>>> import numpy as np
>>> np.set_printoptions(precision=1, suppress=True, linewidth=120, sign=" ")
>>> arr = np.array([[0, 0, 1, 0, 0, 0],
...     [1, 0, 0, 0, 0, 0],
...     [0, 0, 0, 0, 0, 1],
...     [0, 0, 0, 1, 0, 0],
...     [0, 0, 0, 0, 1, 0],
...     [0, 1, 0, 0, 0, 0]])
>>> blk = np.stack([arr, 4 * arr, arr[::-1]])
>>> print(np.linalg.matrix_rank(blk.reshape(3, -1)))
2
>>> print(np.einsum("bij,cij->bc", blk, blk))
[[  6  24   0]
 [ 24  96   0]
 [  0   0   6]]
>>> print(blk.sum(axis=0))
[[ 0  1  5  0  0  0]
 [ 5  0  0  0  1  0]
 [ 0  0  0  1  0  5]
 [ 0  0  0  5  0  1]
 [ 1  0  0  0  5  0]
 [ 0  5  1  0  0  0]]
>>> Y = arr / np.linalg.norm(arr, axis=1, keepdims=True)
>>> C2 = Y @ Y.T
>>> print(np.argwhere(np.triu(np.abs(C2) > 0.95, 1)))
[]
>>> print((np.abs(C2) > 0.9).astype(int))
[[ 1  0  0  0  0  0]
 [ 0  1  0  0  0  0]
 [ 0  0  1  0  0  0]
 [ 0  0  0  1  0  0]
 [ 0  0  0  0  1  0]
 [ 0  0  0  0  0  1]]
>>> print(arr[:, 1] @ arr[:, 5])
0
>>> print(np.linalg.svd(arr, compute_uv=False))
[ 1.  1.  1.  1.  1.  1.]
>>> print(np.linalg.norm(arr, axis=0))
[ 1.  1.  1.  1.  1.  1.]
>>> A = np.loadtxt("arr.csv", delimiter=",")
>>> print(A.round(1) + 0)
[[ 2.6 -5.4  3.   2.  -0.2 -3.4 -0.4 -1.4 -1.6  2.4 -1.2]
 [-0.5  1.1 -0.6 -0.4  0.   0.7  0.1  0.3  0.3 -0.5  0.2]
 [ 1.2 -2.4  1.4  0.9 -0.1 -1.5 -0.2 -0.6 -0.7  1.1 -0.5]
 [ 0.9 -1.9  1.   0.7 -0.1 -1.2 -0.1 -0.5 -0.6  0.8 -0.4]]
>>> C2 = A.T @ A
>>> print(np.allclose(C2, C2.T))
True
>>> print(np.diag(C2))
[  9.2  39.8  12.3   5.5   0.1  15.8   0.2   2.7   3.5   7.9   2. ]
>>> print(np.round(np.linalg.svd(A, compute_uv=False) ** 2, 1) + 0)
[ 98.8   0.    0.    0. ]
>>> print(round(float(np.trace(C2)), 1), round(float((A ** 2).sum()), 1))
98.8 98.8
>>> blk = np.stack([A, -2 * A, A[::-1]])
>>> print(np.linalg.norm(blk, axis=(1, 2)))
[  9.9  19.9   9.9]
>>> print(blk.shape)
(3, 4, 11)
>>> print(np.einsum("bij,cij->bc", blk, blk))
[[  98.8 -197.7   37.6]
 [-197.7  395.3  -75.3]
 [  37.6  -75.3   98.8]]
>>> print(np.linalg.matrix_rank(blk.reshape(3, -1)))
2
>>> U, sv, Vt = np.linalg.svd(A)
>>> print(sv.round(1) + 0)
[ 9.9  0.   0.   0. ]
>>> print(np.argmax(sv[:-1] / (sv[1:] + 1e-6)) + 1)
1
>>> Y = U[:, :1] @ np.diag(sv[:1]) @ Vt[:1]
>>> print(Y.round(1) + 0)
[[ 2.6 -5.4  3.   2.  -0.2 -3.4 -0.4 -1.4 -1.6  2.4 -1.2]
 [-0.5  1.1 -0.6 -0.4  0.   0.7  0.1  0.3  0.3 -0.5  0.2]
 [ 1.2 -2.4  1.3  0.9 -0.1 -1.5 -0.2 -0.6 -0.7  1.1 -0.5]
 [ 0.9 -1.9  1.   0.7 -0.1 -1.2 -0.1 -0.5 -0.6  0.8 -0.4]]
>>> print(round(np.linalg.norm(A - Y) / np.linalg.norm(A), 1))
0.0
>>> print(np.linalg.matrix_rank(A, rtol=0.05))
1
>>> print(np.linalg.matrix_rank(Y))
1
>>> print(np.round(np.linalg.norm(A - Y, 2), 1), np.round(sv[1], 1))
0.0 0.0
>>> F = np.diag(10 * np.array([3, 1, -2])) + np.array([[2, 5, 1], [4, 0, 0], [2, 0, 4]])
>>> print(F)
[[ 32   5   1]
 [  4  10   0]
 [  2   0 -16]]
>>> x0 = np.array([3, 2, 1, 0, 2, 0])
>>> print(arr.T @ (arr @ x0))
[ 3  2  1  0  2  0]
>>> print(np.linalg.inv(arr))
[[ 0.  1.  0.  0.  0.  0.]
 [ 0.  0.  0.  0.  0.  1.]
 [ 1.  0.  0.  0.  0.  0.]
 [ 0.  0.  0.  1.  0.  0.]
 [ 0.  0.  0.  0.  1.  0.]
 [ 0.  0.  1.  0.  0.  0.]]
>>> print(np.sort(np.abs(np.degrees(np.angle(np.linalg.eigvals(arr))))))
[   0.    0.    0.   90.   90.  180.]
>>> print(F - F[0])
[[  0   0   0]
 [-28   5  -1]
 [-30  -5 -17]]
>>> print(np.abs(F).max())
32
>>> print(np.diff(F, axis=0))
[[-28   5  -1]
 [ -2 -10 -16]]
>>> print(F.shape)
(3, 3)
>>> print(np.linalg.matrix_rank(F))
3
>>> print(np.round(np.linalg.norm(F), 1))
37.8
>>> print(np.linalg.svd(F, compute_uv=False))
[ 32.9  16.    9.1]
>>> print(np.unravel_index(np.abs(F).argmax(), F.shape))
(np.int64(0), np.int64(0))
>>> Y = F[0, 0] * F[1:] - np.outer(F[1:, 0], F[0])
>>> print(Y)
[[   0  300   -4]
 [   0  -10 -514]]
>>> print(np.linalg.matrix_rank(Y), np.linalg.matrix_rank(F))
2 3
>>> print(F[:, 0] / F[0, 0])
[ 1.   0.1  0.1]
>>> cent = 10 * np.array([[2.2, 0.5, 0.5, -0.1, 0.8],
...     [0.0, -1.0, -1.6, 1.6, -0.9],
...     [2.8, -0.9, 0.1, -0.5, -2.0]])
>>> rng = np.random.default_rng(70)
>>> idx = rng.integers(0, 3, 18)
>>> data = cent[idx] + rng.normal(size=(18, 5))
>>> print(data.round(1) + 0)
[[ -0.8  -9.7 -14.5  14.9  -9.4]
 [  1.  -10.6 -14.5  15.5  -9.3]
 [ 23.    5.2   6.1  -0.2   7.2]
 [ 29.5  -8.3   1.8  -4.6 -21.6]
 [ -0.6  -9.1 -17.1  14.3  -9.1]
 [ 22.5   6.3   5.7  -0.9   8.7]
 [ 22.2   5.    6.3  -1.3   8.4]
 [ 26.6  -9.7   0.9  -4.2 -19.7]
 [ 27.7  -8.7   0.   -3.5 -21.1]
 [ 28.   -8.1  -0.3  -5.7 -19.7]
 [  2.2 -10.8 -15.1  15.   -7.8]
 [  0.1 -11.3 -16.6  15.8  -9.9]
 [ -1.3  -8.7 -16.2  14.4  -9.9]
 [ 22.6   4.1   5.8  -0.6   7.4]
 [ -0.9 -11.1 -16.4  16.2 -10.1]
 [ 23.8   4.9   6.3  -0.1  10.4]
 [ 21.4   5.4   4.9  -1.4   9.1]
 [ 29.1  -9.4   1.6  -6.3 -19.1]]
>>> idx = data[:, 3] > np.median(data[:, 3])
>>> u = data[idx].mean(axis=0) - data[~idx].mean(axis=0)
>>> print(np.argsort(-np.abs(u).round(6), kind="stable"))
[ 0  3  2  1  4]
>>> print(round((((data - data.mean(axis=0)) @ u > 0) == idx).mean(), 1))
0.9
>>> C2 = np.cov(data, rowvar=False)
>>> print(np.round(np.corrcoef(data.T), 1) + 0)
[[ 1.   0.5  0.9 -1.   0. ]
 [ 0.5  1.   0.8 -0.5  0.9]
 [ 0.9  0.8  1.  -0.9  0.4]
 [-1.  -0.5 -0.9  1.   0. ]
 [ 0.   0.9  0.4  0.   1. ]]
>>> print(np.argwhere(np.triu(np.abs(np.corrcoef(data.T)) > 0.8, 1)))
[[ 0  2]
 [ 0  3]
 [ 1  4]
 [ 2  3]]
>>> print(np.argsort(-data.std(axis=0).round(6), kind="stable"))
[ 0  4  2  3  1]
>>> print(round(np.corrcoef(data[:, 1], data[:, 4])[0, 1], 1))
0.9
>>> print(np.median(data, axis=0))
[22.4 -8.7  0.5 -0.4 -9.4]
>>> print(np.linalg.eigvalsh(C2)[::-1])
[ 364.9  171.9    1.1    0.6    0.4]
>>> print(np.polyfit(data[:, 1], data[:, 4], 1))
[ 1.4  0.4]
>>> print(data.std(axis=0))
[ 12.5   7.    9.7   8.8  11.5]
>>> P = data @ np.linalg.solve(data.T @ data, data.T)
>>> print(P @ data[:, 4])
[ -9.4  -9.3   7.2 -21.6  -9.1   8.7   8.4 -19.7 -21.1 -19.7  -7.8  -9.9  -9.9   7.4 -10.1  10.4   9.1 -19.1]
>>> feats = np.loadtxt("w.csv", delimiter=",")
>>> print(feats)
[[-0.4  0.9 -2.8  2.1 -2.4 -1.1  1.5  0.2 -1. ]
 [ 0.3  0.2 -2.4  1.7 -2.8 -0.9  1.5  0.3 -1.8]
 [-0.2  0.3 -1.3  1.  -1.2 -0.4  0.9  0.1 -1.3]
 [-0.3 -0.7  2.6 -1.3  2.5  1.1 -1.8  0.2  2. ]
 [-0.1 -1.5  2.7 -1.7  2.9  0.9 -1.7 -0.2  2.5]
 [ 0.2  0.3 -2.   1.8 -2.1 -0.8  1.  -0.1 -1.7]
 [ 0.3  0.4 -1.7  0.9 -1.1 -0.5  0.2 -0.1 -1.3]
 [-0.1 -0.3  2.1 -1.5  2.3  0.5 -1.5 -0.2  1.4]
 [-0.2  1.3 -2.6  1.7 -2.9 -1.3  1.8 -0.2 -1.7]
 [-0.1  0.   0.3  0.2  0.5  0.   0.1 -0.2 -0.2]
 [ 0.3  0.7 -2.8  2.5 -2.8 -1.1  2.3  0.2 -2.1]
 [-0.1  0.5  0.   0.1 -0.1 -0.3  0.1 -0.2  0.3]
 [ 0.2  1.2 -2.4  1.6 -2.7 -1.1  1.5  0.  -2.2]]
>>> Y = np.c_[feats[:, :8] @ np.array([[3, 2, 4, 4, 0, 5, 4, 3],
...     [4, 3, 1, 4, 5, 2, 1, 0],
...     [4, 2, 1, 2, 1, 4, 1, 4],
...     [4, 4, 4, 1, 4, 5, 5, 1],
...     [1, 4, 1, 1, 3, 3, 3, 2],
...     [5, 0, 4, 5, 1, 1, 3, 5],
...     [3, 3, 3, 5, 1, 2, 2, 5],
...     [2, 3, 5, 5, 3, 1, 2, 0]]), np.array([4, -6, -7, 6, 5, -7, -5, 7, 4, -5, 0, -2, 4])]
>>> print(Y.round(1) + 0)
[[ -3.4   0.2   3.6  -0.9   3.9  -6.   -0.1 -13.1   4. ]
 [ -3.3  -2.6   5.4   0.6  -1.5  -5.2   0.   -9.6  -6. ]
 [ -0.9   0.1   2.6   0.6   1.4  -2.7   0.4  -4.7  -7. ]
 [  4.5   2.5  -2.   -0.1   1.3   6.2   1.8   9.7   6. ]
 [ -0.4  -0.2  -5.6  -4.8  -4.3   4.8  -0.1  10.6   5. ]
 [ -2.3  -1.2   3.5  -1.8   0.3  -2.6   1.2  -8.8  -7. ]
 [ -3.9  -2.1   0.5  -2.8   0.   -3.5  -0.2  -8.7  -5. ]
 [  0.8   1.2  -5.8  -2.6  -0.1   4.   -1.1   6.2   7. ]
 [ -3.4  -1.7   1.   -0.5   1.9  -6.9  -3.  -12.6   4. ]
 [  2.1   2.9   0.5   0.4   2.1   3.2   2.2   2.6  -5. ]
 [  1.5   3.4   9.8   5.1   4.1  -0.5   4.9  -7.4   0. ]
 [  0.4   1.   -1.5  -0.4   1.8   0.4  -0.8  -1.4  -2. ]
 [ -1.5  -0.7   3.4   1.7   2.3  -4.4  -0.8 -10.8   4. ]]
>>> print(np.linalg.matrix_rank(np.c_[feats, Y]))
10
>>> print(np.round(np.linalg.lstsq(feats, Y[:, 0])[0], 1) + 0)
[ 3.  4.  4.  4.  1.  5.  3.  2.  0.]
